$ python3 -q
>>> import numpy as np
>>> np.set_printoptions(suppress=True, linewidth=160)
>>> M = np.array([[-3.0, 0.5, 0.0, -0.5],
...     [-10.5, -1.3, 0.3, 0.1],
...     [6.0, -1.4, -1.3, 0.3],
...     [-1.0, -0.7, 2.3, -0.5],
...     [-6.5, 2.1, 0.0, 0.0],
...     [-11.0, -0.8, -0.2, 0.6],
...     [2.5, -1.9, 1.0, -1.0],
...     [3.0, 1.1, 0.8, -0.1],
...     [-7.5, -0.8, -0.5, 0.0],
...     [3.5, -1.0, -1.6, -0.2],
...     [4.0, -0.9, 1.4, -0.7],
...     [-0.5, 1.4, -1.1, 0.7],
...     [5.5, 0.9, -1.9, 0.0]])
>>> x = np.array([-2, -2, 3, -2])
>>> target = M @ x
>>> np.round(np.linalg.pinv(M) @ M, 3) + 0
array([[1., 0., 0., 0.],
       [0., 1., 0., 0.],
       [0., 0., 1., 0.],
       [0., 0., 0., 1.]])
>>> np.round(np.linalg.lstsq(M, target)[0], 3)
array([-2., -2.,  3., -2.])
>>> np.round(np.linalg.solve(M.T @ M, M.T @ target), 3)
array([-2., -2.,  3., -2.])
>>> rng = np.random.default_rng(347)
>>> target = target + 0.02 * rng.normal(size=13)
>>> target.round(3)
array([  5.989,  24.309, -13.742,  11.316,   8.793,  21.786,   3.764,  -5.605,  15.088,  -9.414,  -0.605,  -6.513, -18.546])
>>> b, *_ = np.linalg.lstsq(M, target)
>>> b.round(3)
array([-2.   , -1.997,  3.015, -1.978])
>>> b.round()
array([-2., -2.,  3., -2.])
>>> G = np.cov(M, rowvar=False)
>>> np.argsort(-M.std(axis=0).round(6), kind="stable")
array([0, 1, 2, 3])
>>> np.median(M, axis=0)
array([-0.5, -0.8,  0. ,  0. ])
>>> np.round(M.std(axis=0), 3)
array([5.76 , 1.205, 1.186, 0.469])
>>> round(float(np.corrcoef(M[:, 1], M[:, 0])[0, 1]), 3)
-0.023
>>> np.argwhere(np.triu(np.abs(np.corrcoef(M.T)) > 0.8, 1))
array([], shape=(0, 2), dtype=int64)
>>> q, R = np.linalg.qr(M)
>>> R.round(3)
array([[21.207,  0.061, -0.58 , -0.495],
       [ 0.   ,  4.413, -0.796,  0.612],
       [ 0.   ,  0.   ,  4.168, -0.945],
       [ 0.   ,  0.   ,  0.   , -1.215]])
>>> round(float(np.trace(q @ q.T)), 3)
4.0
>>> q.shape, R.shape
((13, 4), (4, 4))
>>> np.round(q @ R, 3) + 0
array([[ -3. ,   0.5,   0. ,  -0.5],
       [-10.5,  -1.3,   0.3,   0.1],
       [  6. ,  -1.4,  -1.3,   0.3],
       [ -1. ,  -0.7,   2.3,  -0.5],
       [ -6.5,   2.1,   0. ,   0. ],
       [-11. ,  -0.8,  -0.2,   0.6],
       [  2.5,  -1.9,   1. ,  -1. ],
       [  3. ,   1.1,   0.8,  -0.1],
       [ -7.5,  -0.8,  -0.5,   0. ],
       [  3.5,  -1. ,  -1.6,  -0.2],
       [  4. ,  -0.9,   1.4,  -0.7],
       [ -0.5,   1.4,  -1.1,   0.7],
       [  5.5,   0.9,  -1.9,   0. ]])
>>> np.round(np.abs(np.diag(R)), 3)
array([21.207,  4.413,  4.168,  1.215])
